$ ipython --no-banner

In [1]: import numpy as np

In [2]: np.set_printoptions(precision=2, suppress=True, linewidth=100)

In [3]: rnd = lambda a: np.round(a, 2) + 0

In [4]: rng = np.random.default_rng(424)

In [5]: X = np.triu(rng.random((4, 4)) < 0.6, 1).astype(int)

In [6]: X = X + X.T

In [7]: X
Out[7]: 
array([[0, 1, 1, 0],
       [1, 0, 0, 1],
       [1, 0, 0, 0],
       [0, 1, 0, 0]])

In [8]: # symmetric, so the eigenvalues are real

In [9]: Uu, sigma, vt = np.linalg.svd(X, full_matrices=False)

In [10]: (sigma > 1e-8).sum()
Out[10]: np.int64(4)

In [11]: vals, vecs = np.linalg.eig(X)

In [12]: print(rnd(X @ vecs[:, 0] - vals[0] * vecs[:, 0]))
[0. 0. 0. 0.]

In [13]: rnd(np.prod(vals))
Out[13]: np.float64(1.0)

In [14]: np.linalg.rank(X)
---------------------------------------------------------------------------
AttributeError                            Traceback (most recent call last)
Cell In[14], line 1
----> 1 np.linalg.rank(X)

AttributeError: module 'numpy.linalg' has no attribute 'rank'

In [15]: print(np.unravel_index(np.abs(X).argmax(), X.shape))
(np.int64(0), np.int64(1))

In [16]: print(rnd(np.linalg.svd(X, compute_uv=False)))
[1.62 1.62 0.62 0.62]

In [17]: np.count_nonzero(X)
Out[17]: np.int64(6)

In [18]: X.sum(axis=0)
Out[18]: array([2, 2, 1, 1])

In [19]: np.diff(X, axis=0)
Out[19]: 
array([[ 1, -1, -1,  1],
       [ 0,  0,  0, -1],
       [-1,  1,  0,  0]])

In [20]: X - X[0]
Out[20]: 
array([[ 0,  0,  0,  0],
       [ 1, -1, -1,  1],
       [ 1, -1, -1,  0],
       [ 0,  0, -1,  0]])

In [21]: print(rnd(np.linalg.eigvalsh(X).min()))
-1.62

In [22]: data = np.load("dump.npy")

In [23]: rnd(data)
Out[23]: 
array([[-0.49,  0.63, -0.42,  0.43],
       [-0.27, -0.76, -0.5 ,  0.31],
       [ 0.  ,  0.11, -0.63, -0.77],
       [ 0.82,  0.12, -0.42,  0.36]])

In [24]: # orthonormal columns

In [25]: rnd(np.linalg.norm(data))
Out[25]: np.float64(2.0)

In [26]: rnd(data.sum(axis=0))
Out[26]: array([ 0.05,  0.1 , -1.97,  0.32])

In [27]: rnd(np.abs(data).max())
Out[27]: np.float64(0.82)

In [28]: O = data.astype(float).copy()

In [29]: for j in range(4):
    ...:     O[:, j] -= O[:, :j] @ (O[:, :j].T @ O[:, j])
    ...:     O[:, j] /= np.linalg.norm(O[:, j])
    ...: 

In [30]: rnd(O.T @ data)
Out[30]: 
array([[1., 0., 0., 0.],
       [0., 1., 0., 0.],
       [0., 0., 1., 0.],
       [0., 0., 0., 1.]])

In [31]: O, vecs = np.linalg.qr(data[:, :3])[0], np.linalg.qr(data[:, 3:])[0]

In [32]: sigma = np.linalg.svd(O.T @ vecs, compute_uv=False)

In [33]: rnd(np.degrees(np.arccos(sigma.clip(0, 1))))
Out[33]: array([90.])

In [34]: rnd(sigma)
Out[34]: array([0.])

In [35]: rnd(np.linalg.det(data.T))
Out[35]: np.float64(-1.0)

In [36]: rnd(np.einsum("ij,ji->", data, data))
Out[36]: np.float64(2.32)

In [37]: rnd(np.linalg.det(data[::-1]))
Out[37]: np.float64(-1.0)

In [38]: rnd(np.linalg.eigvals(data).sum().real)
Out[38]: np.float64(-1.52)

In [39]: mat = np.array([[-7.35, -9.55, -2.14],
    ...:     [22.14, 9.71, -0.05],
    ...:     [22.1, 9.74, 1.97],
    ...:     [23.47, 11.51, -1.1],
    ...:     [-9.2, -9.88, -1.92],
    ...:     [20.74, 10.32, 1.16],
    ...:     [-9.01, -10.47, -2.9],
    ...:     [-8.52, -11.12, -1.33],
    ...:     [22.61, 10.39, 1.3],
    ...:     [22.54, 10.23, 0.14],
    ...:     [-8.18, -10.4, -3.47],
    ...:     [-8.24, -9.36, -1.42],
    ...:     [-7.44, -9.86, -2.25],
    ...:     [-8.16, -9.7, -1.93]])

In [40]: Xs = mat - mat.mean(axis=0)

In [41]: Uu, sigma, vt = np.linalg.svd(Xs, full_matrices=False)

In [42]: rnd(np.abs(vt[-1]))
Out[42]: array([0.55, 0.83, 0.02])

In [43]: print(np.linalg.matrix_rank(Xs))
3

In [44]: np.searchsorted(np.cumsum(sigma ** 2) / (sigma ** 2).sum(), 0.9) + 1
Out[44]: np.int64(1)

In [45]: rnd(sigma ** 2 / (sigma ** 2).sum())
Out[45]: array([1., 0., 0.])

In [46]: print(np.abs(Uu[:, 0]).argmax())
3

In [47]: B = np.array([[1, 0], [-2, -2], [1, -2]])

In [48]: C = np.array([[0, 0, 1, 3], [3, 2, 1, 2]])

In [49]: E = B @ C

In [50]: E
Out[50]: 
array([[  0,   0,   1,   3],
       [ -6,  -4,  -4, -10],
       [ -6,  -4,  -1,  -1]])

In [51]: # looks like rank 2

In [52]: B = E / np.linalg.norm(E, axis=1, keepdims=True)

In [53]: C2 = B @ B.T

In [54]: rnd(C2)
Out[54]: 
array([[ 1.  , -0.83, -0.17],
       [-0.83,  1.  ,  0.69],
       [-0.17,  0.69,  1.  ]])

In [55]: rnd(C2[2])
Out[55]: array([-0.17,  0.69,  1.  ])

In [56]: rnd(np.linalg.norm(B, axis=1))
Out[56]: array([1., 1., 1.])

In [57]: (np.abs(C2) > 0.9).astype(int)
Out[57]: 
array([[1, 0, 0],
       [0, 1, 0],
       [0, 0, 1]])

In [58]: rnd(np.degrees(np.arccos(np.clip(C2[2, 1], -1, 1))))
Out[58]: np.float64(46.14)

In [59]: Uu, sigma, vt = np.linalg.svd(E)

In [60]: rnd(sigma)
Out[60]: array([14.27,  5.32,  0.  ])

In [61]: np.argmax(sigma[:-1] / (sigma[1:] + 1e-6)) + 1
Out[61]: np.int64(2)

In [62]: B = Uu[:, :2] @ np.diag(sigma[:2]) @ vt[:2]

In [63]: print(rnd(np.linalg.norm(E - B, 2)), rnd(sigma[2]))
0.0 0.0

In [64]: print(rnd(np.linalg.norm(E - B) / np.linalg.norm(E)))
0.0

In [65]: np.linalg.matrix_rank(E, rtol=0.05)
Out[65]: np.int64(2)

In [66]: np.linalg.matrix_rank(B)
Out[66]: np.int64(2)

In [67]: rnd(B)
Out[67]: 
array([[  0.,   0.,   1.,   3.],
       [ -6.,  -4.,  -4., -10.],
       [ -6.,  -4.,  -1.,  -1.]])

In [68]: rk = np.linalg.matrix_rank(E)

In [69]: rk
Out[69]: np.int64(2)

In [70]: ns = np.linalg.svd(E)[2][rk:].T

In [71]: ns.shape
Out[71]: (4, 2)

In [72]: E.reshape(2, -1)
Out[72]: 
array([[  0,   0,   1,   3,  -6,  -4],
       [ -4, -10,  -6,  -4,  -1,  -1]])

In [73]: E.ravel(order="F")
Out[73]: array([  0,  -6,  -6,   0,  -4,  -4,   1,  -4,  -1,   3, -10,  -1])

In [74]: blk = E.reshape(3, 2, -1)

In [75]: np.einsum("ihd,ihd->ih", blk, blk)
Out[75]: 
array([[  0,  10],
       [ 52, 116],
       [ 52,   2]])

In [76]: print(np.swapaxes(blk, 1, 2)[1])
[[ -6  -4]
 [ -4 -10]]

In [77]: blk.shape
Out[77]: (3, 2, 2)

In [78]: K = np.load("test9.npy")

In [79]: K
Out[79]: 
array([[-1.,  0.],
       [ 0.,  2.]])

In [80]: # triangular

In [81]: D = np.linalg.norm(mat[:, None] - mat[None], axis=-1)

In [82]: np.flatnonzero(D[6] < D.mean() / 2)
Out[82]: array([ 0,  4,  6,  7, 10, 11, 12, 13])

In [83]: print((D + 1e9 * np.eye(14)).round(6).argmin(axis=1))
[12  9  8  9 13  2 10  4  2  1  6 13  0 11]

In [84]: D[6].round(6).argsort(kind="stable")[:4]
Out[84]: array([ 6, 10,  4, 13])

In [85]: np.unravel_index(D.round(6).argmax(), D.shape)
Out[85]: (np.int64(3), np.int64(6))

In [86]: print(rnd(D[:5, :5]))
[[ 0.   35.28 35.44 37.34  1.89]
 [35.28  0.    2.02  2.47 37.01]
 [35.44  2.02  0.    3.8  37.15]
 [37.34  2.47  3.8   0.   39.06]
 [ 1.89 37.01 37.15 39.06  0.  ]]

In [87]: print(D.mean(axis=1).argmax())
3

In [88]: vals, vecs = np.linalg.eigh(K)

In [89]: vals
Out[89]: array([-1.,  2.])

In [90]: np.abs(vecs[:, -1])
Out[90]: array([0., 1.])

In [91]: np.abs(vecs[:, -1]).round(6).argmax()
Out[91]: np.int64(1)

In [92]: vecs.T @ K @ vecs
Out[92]: 
array([[-1.,  0.],
       [ 0.,  2.]])

In [93]: rnd(np.linalg.svd(K, compute_uv=False))
Out[93]: array([2., 1.])

In [94]: (vals > 1e-8).sum(), (vals < -1e-8).sum()
Out[94]: (np.int64(1), np.int64(1))

In [95]: rnd(np.linalg.eigvalsh(K @ K))
Out[95]: array([1., 4.])

In [96]: np.unique(vals.round(6) + 0, return_counts=True)[1]
Out[96]: array([1, 1])

In [97]: vals, vecs = np.linalg.eig(K)

In [98]: vals
Out[98]: array([-1.,  2.])

In [99]: B = K / np.sqrt((K ** 2).mean(axis=1, keepdims=True))

In [100]: np.linalg.matrix_rank(K - K.mean(axis=1, keepdims=True))
Out[100]: np.int64(1)

In [101]: rnd(B[1])
Out[101]: array([0.  , 1.41])

In [102]: print(K - K.mean(axis=1, keepdims=True))
[[-0.5  0.5]
 [-1.   1. ]]

In [103]: rnd(np.linalg.norm(B, axis=1))
Out[103]: array([1.41, 1.41])

In [104]: u = np.array([0, 2])

In [105]: B = K + np.outer(u, np.eye(2)[0])

In [106]: np.linalg.matrix_rank(np.linalg.inv(B) - np.linalg.inv(K), tol=1e-8)
Out[106]: np.int64(1)

In [107]: np.linalg.matrix_rank(B - K)
Out[107]: np.int64(1)

In [108]: W0 = np.load("w.npy")

In [109]: W0
Out[109]: 
array([[5., 1., 0., 0.],
       [0., 5., 1., 0.],
       [0., 0., 5., 1.],
       [0., 0., 0., 5.]])

In [110]: # triangular, det is the product of the diagonal

In [111]: P = np.triu(np.array([[0, -2, -3, -3], [-2, -1, 0, 3], [-1, 1, -1, 3], [-1, -2, -2, -3]]), 1) + np.eye(4)

In [112]: B = P @ W0 @ np.linalg.inv(P)

In [113]: rnd(np.linalg.det(B))
Out[113]: np.float64(625.0)

In [114]: P @ W0 - W0 @ P
Out[114]: 
array([[ 0.,  0., -2., -6.],
       [ 0.,  0.,  0., -3.],
       [ 0.,  0.,  0.,  0.],
       [ 0.,  0.,  0.,  0.]])

In [115]: x0 = np.array([1, -3, 3, 1])

In [116]: h1 = np.maximum(W0 @ x0, 0)

In [117]: np.maximum(W0 @ x0, 0) - np.maximum(-W0 @ x0, 0)
Out[117]: array([  2., -12.,  16.,   5.])

In [118]: print(h1)
[ 2.  0. 16.  5.]

In [119]: print(W0.T @ h1)
[10.  2. 80. 41.]

In [120]: np.flatnonzero(h1 > 1e-9)
Out[120]: array([0, 2, 3])

In [121]: rnd(np.tanh(W0 @ x0))
Out[121]: array([ 0.96, -1.  ,  1.  ,  1.  ])

In [122]: vals, vecs = np.linalg.eig(W0)

In [123]: print(np.prod(vals))
625.0

In [124]: rnd(np.sort(np.linalg.eigvals(W0 @ W0)))
Out[124]: array([25., 25., 25., 25.])

In [125]: rnd(np.sort(np.linalg.eigvals(W0.T)))
Out[125]: array([5., 5., 5., 5.])

In [126]: u = np.array([1, 0, 4, -3])

In [127]: B = W0 + np.outer(u, np.eye(4)[3])

In [128]: np.linalg.matrix_rank(np.linalg.inv(B) - np.linalg.inv(W0), tol=1e-8)
Out[128]: np.int64(1)

In [129]: C2 = W0.T @ W0

In [130]: np.allclose(C2, C2.T)
Out[130]: True

In [131]: C2
Out[131]: 
array([[25.,  5.,  0.,  0.],
       [ 5., 26.,  5.,  0.],
       [ 0.,  5., 26.,  5.],
       [ 0.,  0.,  5., 26.]])

In [132]: np.trace(C2), (W0 ** 2).sum()
Out[132]: (np.float64(103.0), np.float64(103.0))

In [133]: rnd(np.linalg.eigvalsh(C2)[::-1])
Out[133]: array([33.97, 28.75, 22.53, 17.75])

In [134]: print(np.diag(C2))
[25. 26. 26. 26.]

In [135]: u = np.array([-1, -1, 1])

In [136]: r1 = np.array([1, 3, -2, 3])

In [137]: m1 = np.outer(u, r1)

In [138]: m1
Out[138]: 
array([[-1, -3,  2, -3],
       [-1, -3,  2, -3],
       [ 1,  3, -2,  3]])

In [139]: # rank 1

In [140]: np.unique(m1.round(6), axis=0).shape
Out[140]: (2, 4)

In [141]: try:
     ...:     np.linalg.inv(m1)
     ...: except np.linalg.LinAlgError as e:
     ...:     print("failed:", e)
     ...: 
failed: Last 2 dimensions of the array must be square

In [142]: print(rnd(m1 @ np.linalg.pinv(m1) @ m1))
[[-1. -3.  2. -3.]
 [-1. -3.  2. -3.]
 [ 1.  3. -2.  3.]]

In [143]: np.linalg.lstsq(m1[:-1].T, m1[-1])[2]
Out[143]: np.int32(1)

In [144]: np.allclose(m1[:-1].T @ np.linalg.lstsq(m1[:-1].T, m1[-1])[0], m1[-1])
Out[144]: True

In [145]: print(np.abs(np.diag(np.linalg.qr(m1)[1])) > 1e-9)
[ True False False]

In [146]: B = E + rng.integers(-2, 3, (3, 2)) @ rng.integers(-2, 3, (2, 4))

In [147]: B
Out[147]: 
array([[  0,   2,   1,   3],
       [ -8,   0,  -2, -10],
       [-10,   2,   3,  -1]])

In [148]: np.abs(B - E).sum(axis=1)
Out[148]: array([ 2,  8, 14])

In [149]: C2 = B.T @ B

In [150]: C2
Out[150]: 
array([[164, -20, -14,  90],
       [-20,   8,   8,   4],
       [-14,   8,  14,  20],
       [ 90,   4,  20, 110]])

In [151]: rnd(np.linalg.eigvalsh(C2)[::-1])
Out[151]: array([231.8 ,  62.23,   1.97,   0.  ])

In [152]: (B @ B.T).shape
Out[152]: (3, 3)

In [153]: Uu, sigma, vt = np.linalg.svd(C2)

In [154]: vecs = vt[:(sigma > 1e-8).sum()]

In [155]: x0 = C2[2] + 2 * C2[1] + rng.integers(2) * np.eye(4)[3]

In [156]: x0
Out[156]: array([-54.,  24.,  30.,  29.])

In [157]: print(np.allclose(vecs.T @ vecs @ x0, x0))
False

In [158]: J = np.array([[7, 8, 1], [7, 7, 6], [7, 2, 5]])

In [159]: J[1] = J[0]

In [160]: J
Out[160]: 
array([[7, 8, 1],
       [7, 8, 1],
       [7, 2, 5]])

In [161]: # looks like rank 2

In [162]: Uu, sigma, vt = np.linalg.svd(J)

In [163]: vecs = vt[:(sigma > 1e-8).sum()]

In [164]: x0 = J[0] + 2 * J[1] + rng.integers(2) * np.eye(3)[0]

In [165]: x0
Out[165]: array([22., 24.,  3.])

In [166]: rnd(vecs.T @ vecs)
Out[166]: 
array([[ 0.64,  0.27,  0.4 ],
       [ 0.27,  0.8 , -0.29],
       [ 0.4 , -0.29,  0.56]])

In [167]: np.allclose(vecs.T @ vecs @ x0, x0)
Out[167]: False

In [168]: print(np.linalg.matrix_rank(np.vstack([J, x0])))
3

In [169]: np.linalg.lstsq(J[:-1].T, J[-1])[2]
Out[169]: np.int32(1)

In [170]: print(rnd(np.trace(np.linalg.pinv(J) @ J)))
2.0
